>>> import numpy as np
>>> import numpy.linalg as la
>>> np.set_printoptions(precision=2, suppress=True, linewidth=120)
>>> rd = lambda a: np.round(a, 2) + 0
>>> rng = np.random.default_rng(14)
>>> lab = rng.integers(0, 3, 3)
>>> m1 = np.triu((lab[:, None] == lab) & (rng.random((3, 3)) < 0.8), 1).astype(int)
>>> m1 += m1.T
>>> print(m1)
[[0 0 0]
 [0 0 0]
 [0 0 0]]
>>> data = np.array([[2, 3, 4, 5],
...     [6, 7, 8, 9],
...     [10, 11, 12, 13],
...     [14, 15, 16, 17],
...     [18, 19, 20, 21],
...     [22, 23, 24, 25],
...     [26, 27, 28, 29]])
>>> Uu, sv, Vh = la.svd(data)
>>> V = Vh[:(sv > 1e-8).sum()]
>>> vec = data[5] + 4 * data[2] + rng.integers(2) * np.eye(4)[0]
>>> print(vec)
[62. 67. 72. 77.]
>>> print(rd(la.norm(vec - V.T @ V @ vec)))
0.0
>>> print(rd(np.diag(V.T @ V)))
[0.7 0.3 0.3 0.7]
>>> r = la.matrix_rank(data)
>>> print(r)
2
>>> null = la.svd(data)[2][r:].T
>>> print(rd(null @ null.T))
[[ 0.3 -0.4 -0.1  0.2]
 [-0.4  0.7 -0.2 -0.1]
 [-0.1 -0.2  0.7 -0.4]
 [ 0.2 -0.1 -0.4  0.3]]
>>> print([int(la.matrix_rank(np.delete(data, i, axis=0))) for i in range(7)])
[2, 2, 2, 2, 2, 2, 2]
>>> print([int(la.matrix_rank(data[:, :j + 1])) for j in range(4)])
[1, 2, 2, 2]
>>> print(np.argsort(-la.norm(data, axis=0).round(6), kind="stable")[:3])
[3 2 1]
>>> print(rd(la.norm(data, 2) / la.norm(data)))
1.0
>>> print(la.matrix_rank(data, rtol=0.1))
1
>>> print(la.cond(data) > 100)
True
>>> print([round(float(x), 2) for x in la.svd(data, compute_uv=False)[:3]])
[92.45, 2.71, 0.0]
>>> Uu, sv, Vh = la.svd(data)
>>> print(rd(sv))
[92.45  2.71  0.    0.  ]
>>> print(np.argmax(sv[:-1] / (sv[1:] + 1e-6)) + 1)
2
>>> A2 = Uu[:, :2] @ np.diag(sv[:2]) @ Vh[:2]
>>> print(la.matrix_rank(data, rtol=0.05))
1
>>> print(rd(np.abs(data - A2).max()))
0.0
>>> print(rd(A2))
[[ 2.  3.  4.  5.]
 [ 6.  7.  8.  9.]
 [10. 11. 12. 13.]
 [14. 15. 16. 17.]
 [18. 19. 20. 21.]
 [22. 23. 24. 25.]
 [26. 27. 28. 29.]]
>>> print(rd(la.norm(data - A2, 2)), rd(sv[2]))
0.0 0.0
>>> print(la.matrix_rank(A2))
2
>>> print(rd(la.norm(data - A2) / la.norm(data)))
0.0
>>> feats = np.loadtxt("layer18.csv", delimiter=",")
>>> print(feats)
[[ 4.  5. 20.]
 [ 3.  8. 15.]
 [ 6.  5. 30.]]
>>> u, r1 = data[0], data[2]
>>> print(u @ r1)
166
>>> p = (u @ r1) / (u @ u) * u
>>> print(rd((r1 - p) @ u))
0.0
>>> cov = feats.T @ feats
>>> print(np.trace(cov), (feats ** 2).sum())
1700.0 1700.0
>>> print(np.diag(cov))
[  61.  114. 1525.]
>>> Uu, sv, Vh = la.svd(feats)
>>> print(rd(sv))
[40.95  4.79  0.  ]
>>> A2 = Uu[:, :2] @ np.diag(sv[:2]) @ Vh[:2]
>>> print(rd(np.abs(feats - A2).max()))
0.0
>>> print(rd(la.norm(feats - A2, 2)), rd(sv[2]))
0.0 0.0
>>> print(la.matrix_rank(A2))
2
>>> print(la.matrix_rank(feats, rtol=0.05))
2
>>> print(np.allclose(feats[:-1].T @ la.lstsq(feats[:-1].T, feats[-1])[0], feats[-1]))
True
>>> arr = np.load("block12.npy")
>>> print(arr)
[[ 41   2   0   2   0]
 [  1 -60   2   2   2]
 [  1   0   2   0   2]
 [  0   0   2 -20   2]
 [  0   2   0   0  21]]
>>> Uu, sv, Vh = la.svd(arr, full_matrices=False)
>>> print(rd(Vh @ Vh.T))
[[1. 0. 0. 0. 0.]
 [0. 1. 0. 0. 0.]
 [0. 0. 1. 0. 0.]
 [0. 0. 0. 1. 0.]
 [0. 0. 0. 0. 1.]]
>>> print(np.abs(Uu[:, 0]).round(6).argmax())
1
>>> print(rd(sv))
[60.15 41.09 21.76 19.5   1.97]
>>> lab = rng.permutation(5)
>>> print(lab)
[4 2 0 1 3]
>>> A2 = arr[lab][:, lab]
>>> print(np.trace(A2))
-16
>>> print(np.diag(A2))
[ 21   2  41 -60 -20]
>>> proj = np.triu(np.array([[2, -1, -1, 2, 0],
...     [-1, -2, -1, -1, -1],
...     [-2, 2, 0, 2, -2],
...     [-1, 1, -1, -2, 2],
...     [2, -2, 2, 0, 0]]), 1) + np.eye(5)
>>> A2 = proj @ arr @ la.inv(proj)
>>> print(la.matrix_rank(A2))
5
>>> W0 = np.loadtxt("case18.csv", delimiter=",")
>>> print(W0)
[[ 0. -1. -3.]
 [ 1.  0.  0.]
 [ 3.  0.  0.]]
>>> print(rd(np.trace(la.pinv(W0) @ W0)))
2.0
>>> print(rd(W0 @ la.pinv(W0) @ W0))
[[ 0. -1. -3.]
 [ 1.  0.  0.]
 [ 3.  0.  0.]]
>>> print(np.unique(W0.round(6), axis=0).shape)
(3, 3)
>>> Uu, sv, Vh = la.svd(W0)
>>> print(rd(sv))
[3.16 3.16 0.  ]
>>> A2 = Uu[:, :2] @ np.diag(sv[:2]) @ Vh[:2]
>>> print(la.matrix_rank(W0, rtol=0.05))
2
>>> print(rd(A2))
[[ 0. -1. -3.]
 [ 1.  0.  0.]
 [ 3.  0.  0.]]
>>> mat = np.load("sample4.npy")
>>> print(mat)
[[-7.05 -1.99 -3.03 -0.87]
 [-6.99 -2.1  -3.06 -0.94]
 [ 0.97 -0.97  3.01  1.  ]
 [ 1.97 -2.    6.05  1.99]
 [-8.01 -1.01 -5.97 -2.  ]
 [-1.9  -1.    0.07  0.04]
 [ 3.99 -1.    6.    1.92]]
>>> Uu, sv, Vh = la.svd(mat, full_matrices=False)
>>> print(rd(np.abs(Vh[0])))
[0.76 0.07 0.62 0.2 ]
>>> print(rd(sv / sv[0]))
[1.   0.39 0.01 0.01]
>>> print(rd(Vh @ Vh.T))
[[1. 0. 0. 0.]
 [0. 1. 0. 0.]
 [0. 0. 1. 0.]
 [0. 0. 0. 1.]]
>>> print(Uu.shape, sv.shape, Vh.shape)
(7, 4) (4,) (4, 4)
>>> print(rd(Uu.T @ Uu))
[[1. 0. 0. 0.]
 [0. 1. 0. 0.]
 [0. 0. 1. 0.]
 [0. 0. 0. 1.]]
>>> print(rd(Uu.T @ mat @ Vh.T))
[[17.52  0.    0.    0.  ]
 [ 0.    6.82  0.    0.  ]
 [ 0.    0.    0.12  0.  ]
 [ 0.    0.    0.    0.11]]
>>> vec = np.array([5, -1, 5, 0])
>>> y = mat @ vec
>>> try:
...     la.solve(mat, y)
... except la.LinAlgError as e:
...     print("failed:", e)
... 
failed: Last 2 dimensions of the array must be square
>>> print(rd(la.pinv(mat) @ mat))
[[1. 0. 0. 0.]
 [0. 1. 0. 0.]
 [0. 0. 1. 0.]
 [0. 0. 0. 1.]]
>>> y = y + 0.3 * rng.normal(size=7)
>>> print(rd(y))
[-48.44 -48.12  20.72  42.2  -69.53  -8.34  51.46]
>>> coef, *_ = la.lstsq(mat, y)
>>> print(coef.round())
[ 6. -4.  3.  2.]
>>> print([round(float(la.norm(la.solve(mat.T @ mat + lam * np.eye(4), mat.T @ y))), 2) for lam in (0, 1, 10, 100)])
[8.15, 6.91, 6.69, 5.17]
>>> print(rd(la.norm(y - mat @ coef)))
0.42
>>> print(rd(mat.T @ (y - mat @ coef)))
[0. 0. 0. 0.]
>>> J = np.array([[0, 1, 3], [2, 3, 5]])
>>> T = np.stack([J, 2 * J, J[::-1]])
>>> print((T @ J.T).shape)
(3, 2, 2)
>>> print(rd(la.norm(T, axis=(1, 2))))
[ 6.93 13.86  6.93]
>>> print(np.einsum("bij,cij->bc", T, T))
[[ 48  96  36]
 [ 96 192  72]
 [ 36  72  48]]
>>> A2 = np.array([[1, -2, 2, -2, 1, 1],
...     [-2, 0, -2, 2, -2, 1],
...     [-2, -2, 2, 2, 0, -2],
...     [1, -1, 2, -1, 1, -2],
...     [1, 0, 2, -1, 1, 2],
...     [1, -1, -1, -1, 1, 0]])
>>> E = np.triu(A2)
>>> print(E)
[[ 1 -2  2 -2  1  1]
 [ 0  0 -2  2 -2  1]
 [ 0  0  2  2  0 -2]
 [ 0  0  0 -1  1 -2]
 [ 0  0  0  0  1  2]
 [ 0  0  0  0  0  0]]
>>> print(np.argsort(-la.norm(E, axis=0).round(6), kind="stable")[:3])
[5 3 2]
>>> lab = rng.permutation(6)
>>> print(lab)
[2 5 3 1 0 4]
>>> A2 = E[lab][:, lab]
>>> print(np.trace(A2))
3
>>> print(rd(la.det(A2)), rd(la.det(E[lab])))
0.0 0.0
>>> Uu, sv, Vh = la.svd(E)
>>> print(np.argmax(sv[:-1] / (sv[1:] + 1e-6)) + 1)
5
>>> print(rd(sv))
[4.94 4.08 2.6  1.65 0.67 0.  ]
>>> A2 = Uu[:, :5] @ np.diag(sv[:5]) @ Vh[:5]
>>> print(la.matrix_rank(A2))
5
>>> print(rd(np.abs(E - A2).max()))
0.0
>>> print(E @ E)
[[ 1 -2 10  0  4  1]
 [ 0  0 -4 -6  0 -4]
 [ 0  0  4  2  2 -8]
 [ 0  0  0  1  0  4]
 [ 0  0  0  0  1  2]
 [ 0  0  0  0  0  0]]
>>> print(la.matrix_rank(E - E[0, 0] * np.eye(6)))
5
